$ ipython --no-banner

In [1]: import numpy as np

In [2]: from numpy import linalg as LA

In [3]: np.set_printoptions(precision=1, suppress=True, linewidth=140, floatmode="fixed")

In [4]: mat = np.load("dump.npy")

In [5]: mat
Out[5]: 
array([[1, 1, 0, 0, 0, 0],
       [1, 3, 0, 0, 0, 0],
       [2, 3, 0, 0, 0, 0],
       [0, 0, 1, 1, 0, 0],
       [0, 0, 1, 3, 0, 0],
       [0, 0, 2, 3, 0, 0],
       [0, 0, 0, 0, 1, 1],
       [0, 0, 0, 0, 1, 3],
       [0, 0, 0, 0, 2, 3]])

In [6]: rng = np.random.default_rng(18)

In [7]: z = rng.permutation(6)

In [8]: M2 = mat[:, z] * rng.choice([-1, 1], 6)

In [9]: M2
Out[9]: 
array([[-1,  0, -1,  0,  0,  0],
       [-1,  0, -3,  0,  0,  0],
       [-2,  0, -3,  0,  0,  0],
       [ 0, -1,  0,  0,  0,  1],
       [ 0, -1,  0,  0,  0,  3],
       [ 0, -2,  0,  0,  0,  3],
       [ 0,  0,  0,  1,  1,  0],
       [ 0,  0,  0,  1,  3,  0],
       [ 0,  0,  0,  2,  3,  0]])

In [10]: left, _, Vh = LA.svd(mat.T @ M2)

In [11]: np.round(left @ Vh, 1) + 0
Out[11]: 
array([[-1.0,  0.0,  0.0,  0.0,  0.0,  0.0],
       [ 0.0,  0.0, -1.0,  0.0,  0.0,  0.0],
       [ 0.0, -1.0,  0.0,  0.0,  0.0,  0.0],
       [ 0.0,  0.0,  0.0,  0.0,  0.0,  1.0],
       [ 0.0,  0.0,  0.0,  1.0,  0.0,  0.0],
       [ 0.0,  0.0,  0.0,  0.0,  1.0,  0.0]])

In [12]: z
Out[12]: array([0, 2, 1, 4, 5, 3])
